% ipython --no-banner

In [1]: import numpy as np

In [2]: np.set_printoptions(precision=1, suppress=True, linewidth=160)

In [3]: arr = np.load("data.npy")

In [4]: arr.round(1) + 0
Out[4]: 
array([[ 0. , -0.9,  0.4, -0.1,  0.2, -0.2,  0.2],
       [-0.2, -0.4, -0.8,  0. , -0.4, -0.1,  0. ],
       [-0.1,  0.2, -0.2,  0. ,  0.4, -0.8, -0.3],
       [ 0.4,  0.1,  0.2, -0.3, -0.5, -0.5,  0.4],
       [-0.8,  0.1,  0.1, -0.5, -0.1,  0.1,  0.3],
       [-0.3,  0. ,  0.5,  0.4, -0.5, -0.2, -0.5],
       [-0.2,  0.1,  0. ,  0.7,  0. , -0.2,  0.7]])

In [5]: x = np.array([1, 1, 2, 1, 0, 0, 2])

In [6]: np.round(np.linalg.norm(x), 1), round(np.linalg.norm(arr @ x), 1)
Out[6]: (np.float64(3.3), np.float64(3.3))

In [7]: np.sort(np.abs(np.degrees(np.angle(np.linalg.eigvals(arr)))))
Out[7]: array([  0. ,  57.9,  57.9, 106.3, 106.3, 178.9, 178.9])

In [8]: [p for p in range(1, 25) if np.allclose(np.linalg.matrix_power(arr, p), np.eye(7))]
Out[8]: []

In [9]: 7 - np.linalg.matrix_rank(arr - np.eye(7), tol=1e-8)
Out[9]: np.int64(1)

In [10]: np.abs(np.linalg.eigvals(arr))
Out[10]: array([1., 1., 1., 1., 1., 1., 1.])

In [11]: blk = np.stack([arr, 3 * arr, arr[::-1]])

In [12]: np.linalg.matrix_rank(blk)
Out[12]: array([7, 7, 7])

In [13]: np.einsum("bij,cij->bc", blk, blk)
Out[13]: 
array([[ 7., 21.,  1.],
       [21., 63.,  3.],
       [ 1.,  3.,  7.]])

In [14]: (blk @ arr.T).shape
Out[14]: (3, 7, 7)

In [15]: gram = arr.T @ arr

In [16]: np.linalg.matrix_rank(gram)
Out[16]: np.int64(7)

In [17]: data = np.load("w.npy")

In [18]: data
Out[18]: 
array([[  0, -18, -18,   0,  14,  14],
       [-27,  -9, -18,  21,   7,  14],
       [-18,   0, -27,  14,   0,  21],
       [  0,  10,  10,   0,   6,   6],
       [ 15,   5,  10,   9,   3,   6],
       [ 10,   0,  15,   6,   0,   9]])

In [19]: gram = data.T @ data

In [20]: np.linalg.eigvalsh(gram)[::-1]
Out[20]: array([3927. ,  820.2,  620.4,  200.9,  129.6,   42. ])

In [21]: np.allclose(gram, gram.T)
Out[21]: True

In [22]: (data @ data.T).shape
Out[22]: (6, 6)

In [23]: np.linalg.matrix_rank(gram)
Out[23]: np.int64(6)

In [24]: x = np.array([-2, -1, -3, -2, -1, 3])

In [25]: h = np.maximum(data @ x, 0)

In [26]: h
Out[26]: array([100, 110, 152,   0,   0,   0])

In [27]: np.maximum(data @ x, 0) - np.maximum(-data @ x, 0)
Out[27]: array([100, 110, 152, -28, -68, -50])

In [28]: data * (h > 1e-9)[:, None]
Out[28]: 
array([[  0, -18, -18,   0,  14,  14],
       [-27,  -9, -18,  21,   7,  14],
       [-18,   0, -27,  14,   0,  21],
       [  0,   0,   0,   0,   0,   0],
       [  0,   0,   0,   0,   0,   0],
       [  0,   0,   0,   0,   0,   0]])

In [29]: np.maximum(data @ (3 * x), 0)
Out[29]: array([300, 330, 456,   0,   0,   0])

In [30]: np.tanh(data @ x)
Out[30]: array([ 1.,  1.,  1., -1., -1., -1.])

In [31]: x = np.array([2, 0, 2, 1, 1, 1])

In [32]: y = data @ x

In [33]: beta, lr = np.zeros(6), 1 / np.linalg.norm(data, 2) ** 2

In [34]: for i in range(6):
    ...:     beta -= lr * data.T @ (data @ beta - y)
    ...:     if i % 1 == 0: print(i, round(np.linalg.norm(data @ beta - y), 1))
    ...: 
0 66.2
1 52.8
2 42.1
3 33.7
4 27.0
5 21.7

In [35]: beta
Out[35]: array([1.7, 0.2, 1.7, 0.5, 0.5, 0.8])

In [36]: O, vecs = np.linalg.qr(data[:, :2])[0], np.linalg.qr(data[:, 2:])[0]

In [37]: sv = np.linalg.svd(O.T @ vecs, compute_uv=False)

In [38]: (sv > 0.9).sum()
Out[38]: np.int64(1)

In [39]: sv
Out[39]: array([0.9, 0.6])

In [40]: K = np.load("x.npy")

In [41]: K
Out[41]: 
array([[1. , 0.5, 0.2, 0.1, 0.1],
       [0.5, 1. , 0.5, 0.2, 0.1],
       [0.2, 0.5, 1. , 0.5, 0.2],
       [0.1, 0.2, 0.5, 1. , 0.5],
       [0.1, 0.1, 0.2, 0.5, 1. ]])

In [42]: rng = np.random.default_rng(67561)

In [43]: z = rng.permutation(7)

In [44]: M2 = arr[:, z] * rng.choice([-1, 1], 7)

In [45]: M2.round(1) + 0
Out[45]: 
array([[-0.9,  0.2,  0.1,  0.2,  0.4,  0. ,  0.2],
       [-0.4,  0. ,  0. , -0.4, -0.8, -0.2,  0.1],
       [ 0.2, -0.3,  0. ,  0.4, -0.2, -0.1,  0.8],
       [ 0.1,  0.4,  0.3, -0.5,  0.2,  0.4,  0.5],
       [ 0.1,  0.3,  0.5, -0.1,  0.1, -0.8, -0.1],
       [ 0. , -0.5, -0.4, -0.5,  0.5, -0.3,  0.2],
       [ 0.1,  0.7, -0.7,  0. ,  0. , -0.2,  0.2]])

In [46]: U, _, vt = np.linalg.svd(arr.T @ M2)

In [47]: z
Out[47]: array([1, 6, 3, 4, 2, 0, 5])

In [48]: evals, vecs = np.linalg.eig(K)

In [49]: np.sort(np.linalg.eigvals(K.T))
Out[49]: array([0.3, 0.4, 0.8, 1.3, 2.2])

In [50]: evals
Out[50]: array([2.2, 1.3, 0.8, 0.4, 0.3])

In [51]: np.round(K @ vecs[:, 0] - evals[0] * vecs[:, 0], 1) + 0
Out[51]: array([0., 0., 0., 0., 0.])

In [52]: np.round(np.prod(evals), 1)
Out[52]: np.float64(0.3)

In [53]: np.sort(np.linalg.eigvals(K @ K))
Out[53]: array([0.1, 0.2, 0.6, 1.6, 4.8])

In [54]: M2 = K / np.sqrt((K ** 2).mean(axis=1, keepdims=True))

In [55]: M2[2]
Out[55]: array([0.4, 0.9, 1.8, 0.9, 0.4])

In [56]: np.linalg.matrix_rank(M2) == np.linalg.matrix_rank(K)
Out[56]: np.True_
